$ python3 -q
>>> import numpy as np
>>> from numpy import linalg as LA
>>> np.set_printoptions(precision=2, suppress=True, linewidth=120, sign=" ")
>>> arr = np.loadtxt("a.csv", delimiter=",")
>>> arr
array([[ 2.53,  1.95, -1.58],
       [ 1.79, -0.16,  3.46],
       [-1.43, -0.59, -0.04],
       [ 0.74,  1.95,  1.27],
       [ 0.63, -0.98, -0.65],
       [-2.94, -3.31,  0.11],
       [ 0.23, -1.25,  1.73],
       [ 2.83,  1.69,  1.95],
       [ 6.08,  2.97,  3.86],
       [-2.4 , -2.24, -0.58],
       [-0.53, -1.22,  0.58],
       [-0.26,  1.56, -1.14],
       [ 0.52,  1.81,  0.87],
       [-1.2 , -2.71, -1.4 ],
       [ 2.31,  1.54,  0.04],
       [ 5.01,  2.3 , -0.84],
       [-5.24, -3.48,  0.72],
       [-0.68, -0.72,  0.48],
       [-1.26, -3.39,  1.17],
       [ 3.02, -0.46,  2.44],
       [ 0.65, -2.51, -3.04],
       [ 1.72,  0.04,  0.4 ],
       [-0.27,  1.67, -0.22]])
>>> vec = np.array([-2, -9, 2])
>>> target = arr @ vec
>>> print(np.round(LA.pinv(arr) @ arr, 2) + 0)
[[ 1.  0.  0.]
 [ 0.  1.  0.]
 [ 0.  0.  1.]]
>>> LA.solve(arr.T @ arr, arr.T @ target)
array([-2., -9.,  2.])
>>> LA.lstsq(arr, target)[0]
array([-2., -9.,  2.])
>>> rng = np.random.default_rng(161)
>>> target = target + 0.02 * rng.normal(size=23)
>>> print(target)
[-25.73   4.8    8.12 -16.5    6.24  35.87  14.25 -16.94 -31.15  23.81  13.22 -15.79 -15.59  24.   -18.36 -32.41  43.26
   8.79  35.35   2.97  15.2   -2.97 -14.91]
>>> c, *_ = LA.lstsq(arr, target)
>>> print([round(float(LA.norm(LA.solve(arr.T @ arr + lam * np.eye(3), arr.T @ target))), 2) for lam in (0, 1, 10, 100)])
[9.43, 9.29, 8.26, 4.81]
>>> print(np.round(LA.norm(target - arr @ c), 2))
0.09
>>> np.round(arr.T @ (target - arr @ c), 2) + 0
array([ 0.,  0.,  0.])
>>> c
array([-2., -9.,  2.])
>>> hat = arr @ LA.solve(arr.T @ arr, arr.T)
>>> np.diag(hat)
array([ 0.13,  0.21,  0.02,  0.08,  0.06,  0.12,  0.09,  0.09,  0.37,  0.06,  0.03,  0.08,  0.07,  0.13,  0.04,  0.25,
        0.25,  0.01,  0.19,  0.21,  0.4 ,  0.04,  0.07])
>>> round(float(np.trace(hat)), 2)
3.0
>>> A2 = np.c_[arr[:, :1] @ np.array([[0]]), np.array([1, -2, -1, 1, -3, 1, 0, 0, -3, -2, -1, -1, -2, -2, 1, 3, -3, 2, 1, -2, 0, -3, -3])]
>>> A2
array([[ 0.,  1.],
       [ 0., -2.],
       [ 0., -1.],
       [ 0.,  1.],
       [ 0., -3.],
       [ 0.,  1.],
       [ 0.,  0.],
       [ 0.,  0.],
       [ 0., -3.],
       [ 0., -2.],
       [ 0., -1.],
       [ 0., -1.],
       [ 0., -2.],
       [ 0., -2.],
       [ 0.,  1.],
       [ 0.,  3.],
       [ 0., -3.],
       [ 0.,  2.],
       [ 0.,  1.],
       [ 0., -2.],
       [ 0.,  0.],
       [ 0., -3.],
       [ 0., -3.]])
>>> print(LA.lstsq(arr, A2[:, 0])[0])
[ 0.  0.  0.]
